$ python -q
>>> import numpy as np
>>> from numpy import linalg as LA
>>> np.set_printoptions(suppress=True, linewidth=200)
>>> feats = np.load("a.npy")
>>> print(feats)
[[-2.  0.  0.  0.  0.  0.]
 [ 0.  1. -1. -1.  1. -2.]
 [ 0.  2.  1.  1. -1.  1.]
 [ 0. -1.  1.  1. -2.  1.]
 [ 0.  1.  0.  1. -2.  1.]
 [ 0.  0.  2. -1.  1. -2.]]
>>> print((feats + feats.T) / 2)
[[-2.   0.   0.   0.   0.   0. ]
 [ 0.   1.   0.5 -1.   1.  -1. ]
 [ 0.   0.5  1.   1.  -0.5  1.5]
 [ 0.  -1.   1.   1.  -0.5  0. ]
 [ 0.   1.  -0.5 -0.5 -2.   1. ]
 [ 0.  -1.   1.5  0.   1.  -2. ]]
>>> np.allclose(feats @ feats.T, feats.T @ feats)
False
>>> print((feats - feats.T) / 2)
[[ 0.   0.   0.   0.   0.   0. ]
 [ 0.   0.  -1.5  0.   0.  -1. ]
 [ 0.   1.5  0.   0.  -0.5 -0.5]
 [ 0.   0.   0.   0.  -1.5  1. ]
 [ 0.   0.   0.5  1.5  0.   0. ]
 [ 0.   1.   0.5 -1.   0.   0. ]]
>>> np.round(np.sort(np.abs(LA.eigvals(feats))), 2)
array([0.31, 1.  , 2.  , 2.17, 2.17, 3.42])
>>> np.allclose(feats, feats.T)
False
>>> np.trace(feats)
np.float64(-3.0)
>>> np.round(LA.matrix_power(feats, 4), 2)
array([[ 16.,   0.,   0.,   0.,   0.,   0.],
       [  0.,  -7., -24.,  18., -18.,  42.],
       [  0., -24.,  -1., -30.,  30., -48.],
       [  0.,   6.,  26., -13.,  14., -32.],
       [  0., -30.,  26., -36.,  37., -62.],
       [  0.,  36., -54.,  42., -42.,  77.]])
>>> other = feats[0, 0] * feats[1:] - np.outer(feats[1:, 0], feats[0])
>>> other
array([[ 0., -2.,  2.,  2., -2.,  4.],
       [ 0., -4., -2., -2.,  2., -2.],
       [ 0.,  2., -2., -2.,  4., -2.],
       [ 0., -2., -0., -2.,  4., -2.],
       [ 0., -0., -4.,  2., -2.,  4.]])
>>> LA.matrix_rank(other), LA.matrix_rank(feats)
(np.int64(5), np.int64(6))
>>> rng = np.random.default_rng(161)
>>> z = rng.permutation(6)
>>> z
array([0, 1, 5, 3, 4, 2])
>>> other = feats[z][:, z]
>>> np.allclose(other, feats)
False
>>> np.round(np.sort(np.abs(LA.eigvals(other))), 2)
array([0.31, 1.  , 2.  , 2.17, 2.17, 3.42])
>>> U, sig, Vh = LA.svd(feats)
>>> print(sig.round(2))
[5.01 2.7  2.65 2.   1.24 0.11]
>>> np.argmax(sig[:-1] / (sig[1:] + 1e-6)) + 1
np.int64(5)
>>> other = U[:, :5] @ np.diag(sig[:5]) @ Vh[:5]
>>> round(float(LA.norm(feats - other) / LA.norm(feats)), 2)
0.02
>>> LA.matrix_rank(feats, rtol=0.05)
np.int64(5)
>>> np.round(LA.norm(feats - other, 2), 2), np.round(sig[5], 2)
(np.float64(0.11), np.float64(0.11))
>>> other.round(2) + 0
array([[-2.  ,  0.  ,  0.  ,  0.  ,  0.  ,  0.  ],
       [ 0.  ,  1.  , -1.  , -1.04,  0.99, -1.98],
       [ 0.  ,  2.  ,  1.  ,  0.96, -1.01,  1.01],
       [ 0.  , -0.99,  1.  ,  0.95, -2.01,  1.02],
       [ 0.  ,  0.99,  0.  ,  1.06, -1.98,  0.97],
       [ 0.  ,  0.  ,  2.  , -0.98,  1.01, -2.01]])
>>> mat = np.loadtxt("block4.csv", delimiter=",")
>>> print(mat.round(2))
[[ 0.77 -0.39  0.23  0.23  0.39]
 [-0.39  0.35  0.39  0.39  0.65]
 [ 0.23  0.39  0.77 -0.23 -0.39]
 [ 0.23  0.39 -0.23  0.77 -0.39]
 [ 0.39  0.65 -0.39 -0.39  0.35]]
>>> vec = np.array([-3, 4, -2, -2, 4])
>>> target = mat @ vec
>>> target.round(2)
array([-3.23,  3.61, -1.77, -1.77,  4.39])
>>> np.round(LA.solve(mat, target), 2)
array([-3.,  4., -2., -2.,  4.])
>>> print(np.round(LA.solve(mat.T, mat[3]), 2) + 0)
[0. 0. 0. 1. 0.]
>>> np.round(LA.solve(mat, target + mat[:, 4]), 2)
array([-3.,  4., -2., -2.,  5.])
>>> t = np.radians(120)
>>> r_ = np.eye(5)
>>> r_[2, 2] = r_[1, 1] = np.cos(t)
>>> r_[2, 1], r_[1, 2] = -np.sin(t), np.sin(t)
>>> r_.round(2)
array([[ 1.  ,  0.  ,  0.  ,  0.  ,  0.  ],
       [ 0.  , -0.5 ,  0.87,  0.  ,  0.  ],
       [ 0.  , -0.87, -0.5 ,  0.  ,  0.  ],
       [ 0.  ,  0.  ,  0.  ,  1.  ,  0.  ],
       [ 0.  ,  0.  ,  0.  ,  0.  ,  1.  ]])
>>> other = mat @ r_.T
>>> np.round(LA.svd(mat, compute_uv=False), 2), np.round(LA.svd(other, compute_uv=False), 2)
(array([1., 1., 1., 1., 1.]), array([1., 1., 1., 1., 1.]))
>>> print(round(float(LA.det(r_)), 2), round(np.trace(r_), 2))
1.0 2.0
>>> print(np.allclose(LA.norm(mat, axis=1), LA.norm(other, axis=1)))
True
>>> np.allclose(mat @ mat.T, other @ other.T)
True
